>>> import numpy as np
>>> from numpy import linalg as LA
>>> np.set_printoptions(suppress=True, linewidth=140)
>>> W0 = np.array([[1, 4, -9, -7, -9, -1],
...     [-7, -6, 4, -6, 0, -1],
...     [-4, -9, 9, 2, 8, 4],
...     [-9, -9, -6, -9, 7, 3],
...     [8, 0, 2, 7, 6, 7],
...     [-5, -7, -5, 8, 0, -4]])
>>> out = W0 / LA.norm(W0, axis=1, keepdims=True)
>>> C2 = out @ out.T
>>> print((C2 - 2 * np.eye(6)).round(6).argmax(axis=1))
[3 3 1 1 2 3]
>>> print(np.argwhere(np.triu(np.abs(C2) > 0.95, 1)))
[]
>>> C2 = W0.T @ W0
>>> print(LA.matrix_rank(C2))
6
>>> print(C2)
[[ 236  198   22  124  -56   39]
 [ 198  263  -52   15 -171  -33]
 [  22  -52  243   85  123   57]
 [ 124   15   85  283   58   11]
 [ -56 -171  123   58  230  104]
 [  39  -33   57   11  104   92]]
>>> print(np.allclose(C2, C2.T))
True
>>> rng = np.random.default_rng(26)
>>> lab = rng.permutation(6)
>>> print(lab)
[0 3 5 2 1 4]
>>> out = W0[lab][:, lab]
>>> print(np.trace(out))
-3
>>> print(round(LA.det(out), 3), round(LA.det(W0[lab]), 3))
114842.0 114842.0
>>> print(out)
[[ 1 -7 -1 -9  4 -9]
 [-9 -9  3 -6 -9  7]
 [-5  8 -4 -5 -7  0]
 [-4  2  4  9 -9  8]
 [-7 -6 -1  4 -6  0]
 [ 8  7  7  2  0  6]]
>>> out = W0 ** -1
Traceback (most recent call last):
  File "<python-input-19>", line 1, in <module>
    out = W0 ** -1
          ~~~^^~~~
ValueError: Integers to negative integer powers are not allowed.
>>> out = LA.inv(W0)
>>> print(round(LA.cond(W0), 3))
58.446
>>> print(np.round(LA.inv(out), 3) + 0)
[[ 1.  4. -9. -7. -9. -1.]
 [-7. -6.  4. -6.  0. -1.]
 [-4. -9.  9.  2.  8.  4.]
 [-9. -9. -6. -9.  7.  3.]
 [ 8.  0.  2.  7.  6.  7.]
 [-5. -7. -5.  8.  0. -4.]]
>>> print(np.round(LA.det(W0) * out, 3))
[[ -41192.  114308. -102758.     304.   74868.   10210.]
 [  20685.  -83580.   62265.     483.  -52556.  -13622.]
 [  -1103.    3624.    5091.   -5289.   -2272.   -3482.]
 [  17894.  -49734.   44120.   -3946.  -27382.    1202.]
 [ -26787.   21792.  -34413.    8885.   14478.   -1164.]
 [  52458. -100618.  101360.   -2506.  -53536.  -10878.]]
